$ python3 -q
>>> import numpy as np
>>> np.set_printoptions(precision=3, suppress=True, linewidth=200)
>>> tidy = lambda a: np.round(a, 3) + 0
>>> F = np.array([[17, 1, -5, -2, -3, 5, 12],
...     [1, 20, -8, -6, -18, -16, 2],
...     [-5, -8, 10, -4, 18, 8, -5],
...     [-2, -6, -4, 12, -6, -2, -2],
...     [-3, -18, 18, -6, 36, 18, -6],
...     [5, -16, 8, -2, 18, 20, 4],
...     [12, 2, -5, -2, -6, 4, 10]])
>>> F
array([[ 17,   1,  -5,  -2,  -3,   5,  12],
       [  1,  20,  -8,  -6, -18, -16,   2],
       [ -5,  -8,  10,  -4,  18,   8,  -5],
       [ -2,  -6,  -4,  12,  -6,  -2,  -2],
       [ -3, -18,  18,  -6,  36,  18,  -6],
       [  5, -16,   8,  -2,  18,  20,   4],
       [ 12,   2,  -5,  -2,  -6,   4,  10]])
>>> U, sig, Vt = np.linalg.svd(F)
>>> evecs = Vt[:(sig > 1e-8).sum()]
>>> rng = np.random.default_rng(21903)
>>> x = F[4] + 2 * F[2] + rng.integers(2) * np.eye(7)[4]
>>> x
array([-13., -34.,  38., -14.,  73.,  34., -16.])
>>> np.allclose(evecs.T @ evecs @ x, x)
False
>>> tidy(np.diag(evecs.T @ evecs))
array([0.788, 0.508, 0.192, 0.682, 0.789, 0.709, 0.331])
>>> Y = np.array([[-5, -1, -1], [-1, 5, -3]])
>>> K = Y.T @ Y
>>> K
array([[ 26,   0,   8],
       [  0,  26, -14],
       [  8, -14,  10]])
>>> proj = np.triu(np.array([[-6, 1, -4], [-8, -4, -7], [8, -5, -7]]), 1) + np.eye(3)
>>> Y = proj @ K @ np.linalg.inv(proj)
>>> Y
array([[  -6.,   88.,  546.],
       [ -56.,  180.,  952.],
       [   8.,  -22., -112.]])
>>> proj @ K - K @ proj
array([[-32.,  56.,  50.],
       [-56.,  98., 112.],
       [  0.,  -8., -66.]])
>>> np.trace(Y), np.trace(K)
(np.float64(62.0), np.int64(62))
>>> vals, evecs = np.linalg.eigh(K)
>>> tidy(evecs @ np.diag(vals) @ evecs.T)
array([[ 26.,   0.,   8.],
       [  0.,  26., -14.],
       [  8., -14.,  10.]])
>>> tidy(vals)
array([ 0., 26., 36.])
>>> tidy(np.linalg.eigvalsh(K + 2 * np.eye(3)))
array([ 2., 28., 38.])
>>> tidy(evecs.T @ evecs)
array([[1., 0., 0.],
       [0., 1., 0.],
       [0., 0., 1.]])
>>> rk = np.linalg.matrix_rank(K)
>>> rk
np.int64(2)
>>> N = np.linalg.svd(K)[2][rk:].T
>>> np.linalg.matrix_rank(K.T @ K), np.linalg.matrix_rank(K @ K.T)
(np.int64(2), np.int64(2))
>>> tidy(N @ N.T)
array([[ 0.068, -0.12 , -0.222],
       [-0.12 ,  0.209,  0.389],
       [-0.222,  0.389,  0.722]])
>>> np.allclose(K @ N, 0)
True
>>> [int(np.linalg.matrix_rank(K[:, :j + 1])) for j in range(3)]
[1, 2, 2]
